$ python3 -q
>>> import numpy as np
>>> np.set_printoptions(suppress=True, linewidth=140)
>>> J = np.array([[-1.26, -5.16, 5.34],
...     [12.37, 7.96, -3.11],
...     [-16.53, -7.61, 5.83],
...     [8.84, 6.43, -8.86],
...     [16.36, -3.12, 2.2],
...     [22.83, -2.5, -4.09],
...     [-12.41, -4.54, 10.11],
...     [-1.25, 2.26, -4.78],
...     [3.01, -10.49, -4.29],
...     [4.47, -0.21, 1.85],
...     [13.36, -5.06, 2.1],
...     [3.04, -2.89, -0.14],
...     [6.32, -3.62, 2.52],
...     [-11.21, -0.76, -3.25],
...     [-1.05, -1.46, 4.22],
...     [20.02, -3.47, 8.8],
...     [-2.87, 10.04, 0.13],
...     [-2.34, 4.16, -0.87],
...     [-3.0, -0.34, -0.4],
...     [4.82, -3.28, -9.32]])
>>> vec = np.array([3, 0, -1])
>>> y = J @ vec
>>> np.round(np.linalg.pinv(J) @ J, 2) + 0
array([[1., 0., 0.],
       [0., 1., 0.],
       [0., 0., 1.]])
>>> np.round(np.linalg.lstsq(J, y)[0], 2) + 0
array([ 3.,  0., -1.])
>>> np.round(np.linalg.solve(J.T @ J, J.T @ y), 2) + 0
array([ 3.,  0., -1.])
>>> rng = np.random.default_rng(559)
>>> y = y + 0.1 * rng.normal(size=20)
>>> y.round(2)
array([ -9.21,  40.22, -55.31,  35.45,  46.72,  72.38, -47.36,   0.82,  13.35,  11.48,  37.96,   9.3 ,  16.57, -30.34,  -7.32,  51.05,
        -8.7 ,  -6.27,  -8.68,  23.68])
>>> c, *_ = np.linalg.lstsq(J, y)
>>> c.round()
array([ 3.,  0., -1.])
>>> round(float(np.linalg.norm(y - J @ c)), 2)
0.42
>>> cen = (J - J.mean(axis=0)) / J.std(axis=0)
>>> print(np.argwhere(np.abs(cen) > 2))
[[16  1]]
>>> np.round(cen.std(axis=0), 2)
array([1., 1., 1.])
>>> c = np.linalg.lstsq(np.delete(cen, 1, axis=1), cen[:, 1])[0]
>>> np.abs(c).argmax()
np.int64(1)
>>> print(c.round(2))
[-0.01 -0.36]
>>> z = J[:, 2] > np.median(J[:, 2])
>>> r0 = J[z].mean(axis=0) - J[~z].mean(axis=0)
>>> print((((J - J.mean(axis=0)) @ r0 > 0) == z).mean())
0.9
>>> r0.round(2)
array([-1.07, -2.48,  8.22])
>>> cen = J - J.mean(axis=0)
>>> Uu, sigma, Vt = np.linalg.svd(cen, full_matrices=False)
>>> (np.sign(Uu[:, 0]) == np.sign(Uu[0, 0])).astype(int)
array([1, 0, 1, 0, 0, 0, 1, 1, 1, 0, 0, 1, 0, 1, 1, 0, 1, 1, 1, 0])
>>> sigma.round(2)
array([45.93, 25.9 , 18.02])
>>> np.round(Vt[0] * np.sign(Vt[0, np.abs(Vt[0]).argmax()]), 2)
array([ 0.99,  0.05, -0.13])
>>> np.searchsorted(np.cumsum(sigma ** 2) / (sigma ** 2).sum(), 0.9) + 1
np.int64(3)
>>> np.round(sigma ** 2 / (sigma ** 2).sum(), 2)
array([0.68, 0.22, 0.1 ])
>>> np.linalg.matrix_rank(cen)
np.int64(3)
>>> np.round(cen.mean(axis=0), 2) + 0
array([0., 0., 0.])
>>> print(np.abs(Vt[0]).argmax())
0
